$ python -q
>>> import numpy as np
>>> np.set_printoptions(precision=1, suppress=True, linewidth=140, sign=" ")
>>> rd = lambda a: np.round(a, 1) + 0
>>> data = np.load("run12.npy")
>>> data
array([[ 0. ,  0. , -0.3],
       [ 0. ,  0. , -0.5],
       [ 0. ,  0. ,  0.4],
       [ 0. ,  0. ,  0. ],
       [ 0. ,  0. ,  0.4],
       [ 0. ,  0. , -0.4],
       [ 0. ,  0. , -0.3],
       [ 0. ,  0. , -0.3],
       [ 0. ,  0. , -0.2],
       [ 0. ,  0. , -0.3],
       [ 0. ,  0. ,  0.2]])
>>> np.argsort(-np.linalg.norm(data, axis=0).round(6), kind="stable")[:3]
array([ 2,  0,  1])
>>> Uu, s, VT = np.linalg.svd(data)
>>> evecs = VT[:(s > 1e-8).sum()]
>>> rng = np.random.default_rng(71052)
>>> x = data[7] + -1 * data[4] + rng.integers(2) * np.eye(3)[1]
>>> x
array([ 0. ,  1. , -0.7])
>>> np.linalg.matrix_rank(np.vstack([data, x]))
np.int64(2)
>>> np.diag(evecs.T @ evecs)
array([ 0.,  0.,  1.])
>>> q, _ = np.linalg.qr(np.array([[1.8, 1.9, -0.9], [1.1, -0.2, 1.9], [-1.2, -0.1, 0.6]]))
>>> evals = np.array([0, 0, 1])
>>> feats = q @ np.diag(evals) @ q.T
>>> rd(feats)
array([[ 0. ,  0.1,  0.1],
       [ 0.1,  0.4,  0.5],
       [ 0.1,  0.5,  0.6]])
>>> idx = rng.permutation(3)
>>> idx
array([ 1,  2,  0])
>>> out = feats[idx][:, idx]
>>> np.allclose(out, feats)
False
>>> print(np.trace(out))
1.0
>>> out = np.array([[1, 1], [1, -1]])
>>> A = np.kron(out, np.kron(out, out))[rng.permutation(8)][:4]
>>> A
array([[ 1,  1,  1,  1, -1, -1, -1, -1],
       [ 1,  1,  1,  1,  1,  1,  1,  1],
       [ 1,  1, -1, -1,  1,  1, -1, -1],
       [ 1,  1, -1, -1, -1, -1,  1,  1]])
>>> out = A[0, 0] * A[1:] - np.outer(A[1:, 0], A[0])
>>> out
array([[ 0,  0,  0,  0,  2,  2,  2,  2],
       [ 0,  0, -2, -2,  2,  2,  0,  0],
       [ 0,  0, -2, -2,  0,  0,  2,  2]])
>>> np.flatnonzero(~out.round(6).any(axis=1))
array([], dtype=int64)
>>> print(A[:, 0] / A[0, 0])
[ 1.  1.  1.  1.]
>>> np.linalg.matrix_rank(out), np.linalg.matrix_rank(A)
(np.int64(3), np.int64(4))
>>> cov = out.T @ out
>>> np.allclose(cov, cov.T)
True
>>> x = np.array([-4, 8, -2, -1, 3, -8, 8, 5])
>>> h = np.maximum(A @ x, 0)
>>> h
array([  0,   9,   0,  25])
>>> print(np.maximum(A @ x, 0) - np.maximum(-A @ x, 0))
[ -7   9 -11  25]
>>> W1 = np.array([[2, 0, 2, 3],
...     [2, 1, 3, 0],
...     [1, 2, 3, 1],
...     [2, 2, 3, 1],
...     [1, 1, 2, 2],
...     [3, 0, 1, 3],
...     [1, 2, 1, 2],
...     [1, 0, 2, 0]])
>>> coef = np.array([0, 4, -9, -7])
>>> H = np.maximum(A @ W1 + coef, 0)
>>> print(H)
[[  1   6   0   0]
 [ 13  12   8   5]
 [  3   0   0   0]
 [  0   2   0   0]]
>>> np.linalg.matrix_rank(H)
np.int64(3)
>>> Z = np.array([[2, 1, -1], [-2, 0, 0], [0, 2, -2], [-1, -2, 1]])
>>> print(H @ Z)
[[-10   1  -1]
 [ -3  19 -24]
 [  6   3  -3]
 [ -4   0   0]]
>>> K = np.loadtxt("test13.csv", delimiter=",")
>>> K
array([[  1.5,   3.3,  -0.2],
       [  6. ,  -1. ,   1.6],
       [  0.3,   0.1,  -0.5],
       [ -5.3,  -4.5,   4.8],
       [ -2.3,  -5.2,   3. ],
       [ -3.2,  -3.2,   2. ],
       [ -0.1,   0.6,  -2.1],
       [  5.1,  -0.6,   0. ],
       [ -0.3,   9.5,   7.2],
       [  0.3,  -3.3,   4. ],
       [  5.8,   3.6,   6. ],
       [  7.4,   4.3,   1.5],
       [  4. , -10.6,  -7.7],
       [  1.2,  -3.8,   3.3],
       [ -5.1,  -7.1,   1.9],
       [  2.1,  -6.5,   1.3],
       [  5.2,  -0.3,  -3.2],
       [  7.2,   2.8,  -2. ],
       [ -1.7,   1.3,  -0.7],
       [  2.3,   6.5,  -3.5],
       [ -1.5,   6.3,  -3.4],
       [ -4.6,   2.5,   0.7],
       [  2.3,  -4.8,  -8.9],
       [ -6.6,   2.6,   2.9],
       [ -2.2,   1.5,   9.2]])
>>> Z = K[[21, 4]].astype(float)
>>> for _ in range(6):
...     idx = np.linalg.norm(K[:, None] - Z, axis=-1).argmin(axis=1)
...     Z = np.array([K[idx == j].mean(axis=0) for j in range(2)])
... 
>>> idx
array([ 0,  1,  0,  1,  1,  1,  0,  1,  0,  1,  0,  0,  1,  1,  1,  1,  1,  0,  0,  0,  0,  0,  1,  0,  0])
>>> np.bincount(idx)
array([ 13,  12])
>>> cov = np.cov(K, rowvar=False)
>>> np.argwhere(np.triu(np.abs(np.corrcoef(K.T)) > 0.8, 1))
array([], shape=(0, 2), dtype=int64)
>>> rd(K.std(axis=0))
array([ 4. ,  4.7,  4.1])
>>> print(rd(np.polyfit(K[:, 2], K[:, 1], 1)))
[ 0.2 -0.4]
>>> M = np.loadtxt("mat.csv", delimiter=",")
>>> M
array([[ 1.,  1.,  1.,  1.,  1.,  1.],
       [-1., -3., -1., -3., -1., -3.],
       [-2.,  1., -2.,  1., -2.,  1.],
       [ 1.,  1.,  1.,  1.,  1.,  1.],
       [-1., -3., -1., -3., -1., -3.],
       [-2.,  1., -2.,  1., -2.,  1.]])
>>> def softmax(z):
...     e = np.exp(z - z.max(axis=-1, keepdims=True))
...     return e / e.sum(axis=-1, keepdims=True)
... 
>>> rd(softmax(M[3]))
array([ 0.2,  0.2,  0.2,  0.2,  0.2,  0.2])
>>> rd(softmax(M[3] + -1))
array([ 0.2,  0.2,  0.2,  0.2,  0.2,  0.2])
>>> scores = M @ M.T / np.sqrt(6)
>>> rd(softmax(scores)[3] @ M)
array([ 0.9,  1. ,  0.9,  1. ,  0.9,  1. ])
>>> softmax(scores).round(6).argmax(axis=1)
array([ 0,  1,  2,  0,  1,  2])
>>> W0 = np.load("m.npy")
>>> print(rd(W0))
[[ 0.2 -0.2  0.   0.2  0.2]
 [-0.2  0.2  0.  -0.2 -0.2]
 [ 0.   0.   0.   0.   0. ]
 [ 0.2 -0.2  0.   0.3  0.3]
 [ 0.2 -0.2  0.   0.3  0.3]]
>>> rank = np.linalg.matrix_rank(W0)
>>> rank
np.int64(1)
>>> ns = np.linalg.svd(W0)[2][rank:].T
>>> [int(np.linalg.matrix_rank(np.delete(W0, i, axis=0))) for i in range(5)]
[1, 1, 1, 1, 1]
>>> [int(np.linalg.matrix_rank(W0[:i])) for i in range(1, len(W0) + 1)]
[1, 1, 1, 1, 1]
>>> out = W0 / np.sqrt((W0 ** 2).mean(axis=1, keepdims=True))
>>> np.linalg.matrix_rank(W0 - W0.mean(axis=1, keepdims=True))
np.int64(1)
>>> np.linalg.matrix_rank(out) == np.linalg.matrix_rank(W0)
np.True_
>>> hat = np.triu(np.array([[1, -2, -3, -1, 2],
...     [2, 1, 2, -1, 0],
...     [1, -2, 2, 0, -2],
...     [3, -2, -1, -2, -1],
...     [2, -1, 1, -1, 2]]), 1) + np.eye(5)
>>> out = hat @ W0 @ np.linalg.inv(hat)
>>> rd(out)
array([[ 0.8,  0.8,  0.7,  2.9,  3.7],
       [-0.5, -0.5, -0.4, -1.6, -2.1],
       [-0.5, -0.5, -0.4, -1.7, -2.2],
       [ 0. ,  0. ,  0. ,  0. ,  0. ],
       [ 0.2,  0.2,  0.2,  0.8,  1. ]])
>>> rd(np.trace(out)), np.trace(W0)
(np.float64(1.0), np.float64(1.0))
>>> np.linalg.matrix_rank(out)
np.int64(1)
>>> theta = np.radians(30)
>>> R = np.eye(8)
>>> R[6, 6] = R[0, 0] = np.cos(theta)
>>> R[6, 0], R[0, 6] = -np.sin(theta), np.sin(theta)
>>> rd(R)
array([[ 0.9,  0. ,  0. ,  0. ,  0. ,  0. ,  0.5,  0. ],
       [ 0. ,  1. ,  0. ,  0. ,  0. ,  0. ,  0. ,  0. ],
       [ 0. ,  0. ,  1. ,  0. ,  0. ,  0. ,  0. ,  0. ],
       [ 0. ,  0. ,  0. ,  1. ,  0. ,  0. ,  0. ,  0. ],
       [ 0. ,  0. ,  0. ,  0. ,  1. ,  0. ,  0. ,  0. ],
       [ 0. ,  0. ,  0. ,  0. ,  0. ,  1. ,  0. ,  0. ],
       [-0.5,  0. ,  0. ,  0. ,  0. ,  0. ,  0.9,  0. ],
       [ 0. ,  0. ,  0. ,  0. ,  0. ,  0. ,  0. ,  1. ]])
>>> out = A @ R.T
>>> np.allclose(A @ A.T, out @ out.T)
True
>>> rd(np.abs(out - A).max(axis=0))
array([ 0.6,  0. ,  0. ,  0. ,  0. ,  0. ,  0.6,  0. ])
>>> print(np.allclose(np.linalg.norm(A, axis=1), np.linalg.norm(out, axis=1)))
True
>>> m1 = np.load("w.npy")
>>> m1
array([[-2.,  0.,  0.],
       [ 0., -2.,  0.],
       [ 0.,  0., -2.]])
>>> m1.T @ m1
array([[ 4.,  0.,  0.],
       [ 0.,  4.,  0.],
       [ 0.,  0.,  4.]])
>>> rd(np.linalg.pinv(m1))
array([[-0.5,  0. ,  0. ],
       [ 0. , -0.5,  0. ],
       [ 0. ,  0. , -0.5]])
>>> rd(np.linalg.svd(m1, compute_uv=False))
array([ 2.,  2.,  2.])
>>> np.linalg.matrix_rank(m1 - m1[0, 0] * np.eye(3))
np.int64(0)
>>> [int(np.linalg.matrix_rank(np.linalg.matrix_power(m1, p))) for p in range(1, 4)]
[3, 3, 3]
>>> m1 @ m1
array([[ 4.,  0.,  0.],
       [ 0.,  4.,  0.],
       [ 0.,  0.,  4.]])
>>> np.prod(np.diag(m1)), rd(np.linalg.det(m1))
(np.float64(-8.0), np.float64(-8.0))
>>> blk = np.stack([m1, -2 * m1, m1[::-1]])
>>> np.linalg.matrix_rank(blk.reshape(3, -1))
np.int64(2)
>>> rd(np.linalg.norm(blk, axis=(1, 2)))
array([ 3.5,  6.9,  3.5])
>>> (blk @ m1.T).shape
(3, 3, 3)
>>> np.linalg.matrix_rank(blk)
array([ 3,  3,  3])
>>> blk.shape
(3, 3, 3)
>>> np.einsum("bij,cij->bc", blk, blk)
array([[ 12., -24.,   4.],
       [-24.,  48.,  -8.],
       [  4.,  -8.,  12.]])
